% ipython --no-banner

In [1]: import numpy as np

In [2]: from numpy import linalg as LA

In [3]: np.set_printoptions(precision=1, suppress=True, linewidth=140)

In [4]: def rd(a):
   ...:     return np.round(a, 1) + 0
   ...: 

In [5]: J = np.load("sample9.npy")

In [6]: J
Out[6]: 
array([[-4,  0, -2, -6, -2, -2, -4],
       [ 4,  0,  2,  6,  2,  2,  4],
       [-6,  0, -3, -9, -3, -3, -6],
       [ 0,  0,  0,  0,  0,  0,  0],
       [ 6,  0,  3,  9,  3,  3,  6]])

In [7]: U, s, VT = LA.svd(J)

In [8]: vecs = VT[:(s > 1e-8).sum()]

In [9]: rng = np.random.default_rng(31023)

In [10]: x = J[4] + -3 * J[0] + rng.integers(2) * np.eye(7)[3]

In [11]: x
Out[11]: array([18.,  0.,  9., 28.,  9.,  9., 18.])

In [12]: rd(LA.norm(x - vecs.T @ vecs @ x))
Out[12]: np.float64(0.7)

In [13]: np.allclose(vecs.T @ vecs @ x, x)
Out[13]: False

In [14]: rd(vecs.T @ vecs)
Out[14]: 
array([[0.2, 0. , 0.1, 0.3, 0.1, 0.1, 0.2],
       [0. , 0. , 0. , 0. , 0. , 0. , 0. ],
       [0.1, 0. , 0. , 0.1, 0. , 0. , 0.1],
       [0.3, 0. , 0.1, 0.4, 0.1, 0.1, 0.3],
       [0.1, 0. , 0. , 0.1, 0. , 0. , 0.1],
       [0.1, 0. , 0. , 0.1, 0. , 0. , 0.1],
       [0.2, 0. , 0.1, 0.3, 0.1, 0.1, 0.2]])

In [15]: rd(np.diag(vecs.T @ vecs))
Out[15]: array([0.2, 0. , 0. , 0.4, 0. , 0. , 0.2])

In [16]: r = LA.matrix_rank(J)

In [17]: r
Out[17]: np.int64(1)

In [18]: null = LA.svd(J)[2][r:].T

In [19]: print(null.shape)
(7, 6)

In [20]: [int(LA.matrix_rank(J[:, :j + 1])) for j in range(7)]
Out[20]: [1, 1, 1, 1, 1, 1, 1]

In [21]: LA.matrix_rank(J.T @ J), LA.matrix_rank(J @ J.T)
Out[21]: (np.int64(1), np.int64(1))

In [22]: [int(LA.matrix_rank(np.delete(J, i, axis=0))) for i in range(5)]
Out[22]: [1, 1, 1, 1, 1]

In [23]: rd(null @ null.T)
Out[23]: 
array([[ 0.8,  0. , -0.1, -0.3, -0.1, -0.1, -0.2],
       [ 0. ,  1. ,  0. ,  0. ,  0. ,  0. ,  0. ],
       [-0.1,  0. ,  0.9, -0.1, -0.1, -0.1, -0.1],
       [-0.3,  0. , -0.1,  0.5, -0.1, -0.1, -0.3],
       [-0.1,  0. , -0.1, -0.1,  1. ,  0. , -0.1],
       [-0.1,  0. , -0.1, -0.1,  0. ,  1. , -0.1],
       [-0.2,  0. , -0.1, -0.3, -0.1, -0.1,  0.8]])
